In [1]: import numpy as np

In [2]: import numpy.linalg as la

In [3]: np.set_printoptions(suppress=True, linewidth=100)

In [4]: mat = np.load("case17.npy")

In [5]: print(mat)
[[ 0. -1.  0.]
 [-1.  0.  0.]
 [ 0.  0.  0.]]

In [6]: print((la.matrix_power((mat != 0) + (mat.T != 0) + np.eye(3), 3) > 0).astype(int))
[[1 1 0]
 [1 1 0]
 [0 0 1]]

In [7]: print((mat != 0).astype(int))
[[0 1 0]
 [1 0 0]
 [0 0 0]]

In [8]: print(mat[:, 0] @ mat[:, 2])
0.0

In [9]: Uu, s, vt = la.svd(mat)

In [10]: vecs = vt[:(s > 1e-8).sum()]

In [11]: rng = np.random.default_rng(15)

In [12]: vec = mat[2] + 5 * mat[1] + rng.integers(2) * np.eye(3)[1]

In [13]: print(vec)
[-5.  1.  0.]

In [14]: print(np.diag(vecs.T @ vecs))
[1. 1. 0.]

In [15]: print(vecs.T @ vecs)
[[1. 0. 0.]
 [0. 1. 0.]
 [0. 0. 0.]]

In [16]: print(np.allclose(vecs.T @ vecs @ vec, vec))
True

In [17]: J = np.load("block18.npy")

In [18]: print(J.round(2))
[[-0.72 -0.16 -0.68]
 [-0.45 -0.64  0.62]
 [-0.54  0.75  0.39]]

In [19]: Q = J.astype(float).copy()

In [20]: for j in range(3):
    ...:     Q[:, j] -= Q[:, :j] @ (Q[:, :j].T @ Q[:, j])
    ...:     Q[:, j] /= la.norm(Q[:, j])
    ...: 

In [21]: print(np.round(Q.T @ J, 2) + 0)
[[1. 0. 0.]
 [0. 1. 0.]
 [0. 0. 1.]]

In [22]: vec = np.array([2, 2, 2])

In [23]: print(np.round(np.sort(np.abs(np.degrees(np.angle(la.eigvals(J))))), 2))
[  0.   170.02 170.02]

In [24]: print(np.round(la.inv(J), 2))
[[-0.72 -0.45 -0.54]
 [-0.16 -0.64  0.75]
 [-0.68  0.62  0.39]]

In [25]: print(np.round(la.norm(vec), 2), round(float(la.norm(J @ vec)), 2))
3.46 3.46

In [26]: print(3 - la.matrix_rank(J - np.eye(3), tol=1e-8))
1
